>>> import numpy as np
>>> from numpy import linalg as LA
>>> np.set_printoptions(precision=2, suppress=True, linewidth=100)
>>> E = np.loadtxt("run1.csv", delimiter=",")
>>> print(E)
[[-2.41  9.32  2.71]
 [ 4.17 -9.08 -0.3 ]
 [ 2.47  6.47  7.21]
 [-3.86  9.19  0.77]
 [-5.72  7.82 -2.47]
 [ 6.71 -4.91  5.56]
 [-2.43 -6.52 -7.18]
 [ 3.47 -9.28 -1.32]
 [-6.74  4.56 -5.82]
 [-6.73  3.11 -6.71]
 [ 6.06 -7.25  3.27]
 [-3.59 -5.11 -7.81]
 [-5.96  7.44 -3.02]
 [ 6.74 -3.33  6.59]
 [ 6.49 -6.12  4.53]
 [-6.69  5.03 -5.47]
 [ 4.76  3.27  8.16]
 [ 1.84 -9.23 -3.39]
 [-2.37 -6.58 -7.15]
 [ 4.01  4.51  7.97]
 [ 3.14  5.7   7.59]
 [ 5.24 -8.38  1.51]
 [-6.75  3.68 -6.39]
 [ 6.56 -1.76  7.34]]
>>> rank = LA.matrix_rank(E)
>>> print(rank)
2
>>> N = LA.svd(E)[2][rank:].T
>>> print(N.shape)
(3, 1)
>>> print(np.round(E @ N, 2) + 0)
[[0.]
 [0.]
 [0.]
 [0.]
 [0.]
 [0.]
 [0.]
 [0.]
 [0.]
 [0.]
 [0.]
 [0.]
 [0.]
 [0.]
 [0.]
 [0.]
 [0.]
 [0.]
 [0.]
 [0.]
 [0.]
 [0.]
 [0.]
 [0.]]
>>> print([int(LA.matrix_rank(np.delete(E, i, axis=0))) for i in range(24)])
[2, 2, 2, 2, 2, 2, 2, 2, 2, 2, 2, 2, 2, 2, 2, 2, 2, 2, 2, 2, 2, 2, 2, 2]
>>> Y = E / LA.norm(E, axis=1, keepdims=True)
>>> C2 = Y @ Y.T
>>> print(round(float(np.degrees(np.arccos(np.clip(C2[3, 17], -1, 1)))), 2))
160.94
>>> print(np.argwhere(np.triu(np.abs(C2) > 0.95, 1)))
[[ 0  1]
 [ 0  3]
 [ 0  7]
 [ 0 17]
 [ 1  3]
 [ 1  7]
 [ 1 21]
 [ 2  6]
 [ 2 11]
 [ 2 18]
 [ 2 19]
 [ 2 20]
 [ 3  7]
 [ 3 21]
 [ 4 10]
 [ 4 12]
 [ 4 14]
 [ 4 21]
 [ 5  8]
 [ 5  9]
 [ 5 13]
 [ 5 14]
 [ 5 15]
 [ 5 22]
 [ 6 11]
 [ 6 18]
 [ 6 19]
 [ 6 20]
 [ 7 17]
 [ 8  9]
 [ 8 13]
 [ 8 14]
 [ 8 15]
 [ 8 22]
 [ 9 13]
 [ 9 15]
 [ 9 22]
 [ 9 23]
 [10 12]
 [10 14]
 [10 21]
 [11 16]
 [11 18]
 [11 19]
 [11 20]
 [12 14]
 [12 21]
 [13 15]
 [13 22]
 [13 23]
 [14 15]
 [14 22]
 [15 22]
 [16 19]
 [16 20]
 [18 19]
 [18 20]
 [19 20]
 [22 23]]
>>> Ac = E - E.mean(axis=0)
>>> vecs = LA.svd(Ac)[2][:2]
>>> Y = Ac - Ac @ vecs.T @ vecs
>>> print(round(LA.norm(Y) / LA.norm(Ac), 2))
0.0
>>> print(np.round(Y.std(axis=0), 2) + 0)
[0. 0. 0.]
>>> print(np.diag(vecs.T @ vecs))
[0.46 0.87 0.67]
>>> Y = E / np.sqrt((E ** 2).mean(axis=1, keepdims=True))
>>> print(Y[17])
[ 0.32 -1.6  -0.59]
>>> print(LA.matrix_rank(Y) == LA.matrix_rank(E))
True
>>> print(LA.matrix_rank(E - E.mean(axis=1, keepdims=True)))
2
>>> mat = np.load("sample12.npy")
>>> print(mat)
[[-1.13 -2.52  0.36  1.09  0.5 ]
 [-0.8  -0.2  -0.4  -0.7   2.3 ]
 [-1.2  -2.5   0.4   1.1   0.6 ]]
>>> x = np.array([-1, -1, -2, -2, 3])
>>> print(np.einsum("ij,j->i", mat, x))
[ 2.25 10.1   2.5 ]
>>> print((mat @ x).argmax())
1
>>> print(mat @ x)
[ 2.25 10.1   2.5 ]
>>> print(mat @ (2 * x))
[ 4.5 20.2  5. ]
>>> print(mat @ np.eye(5)[1])
[-2.52 -0.2  -2.5 ]
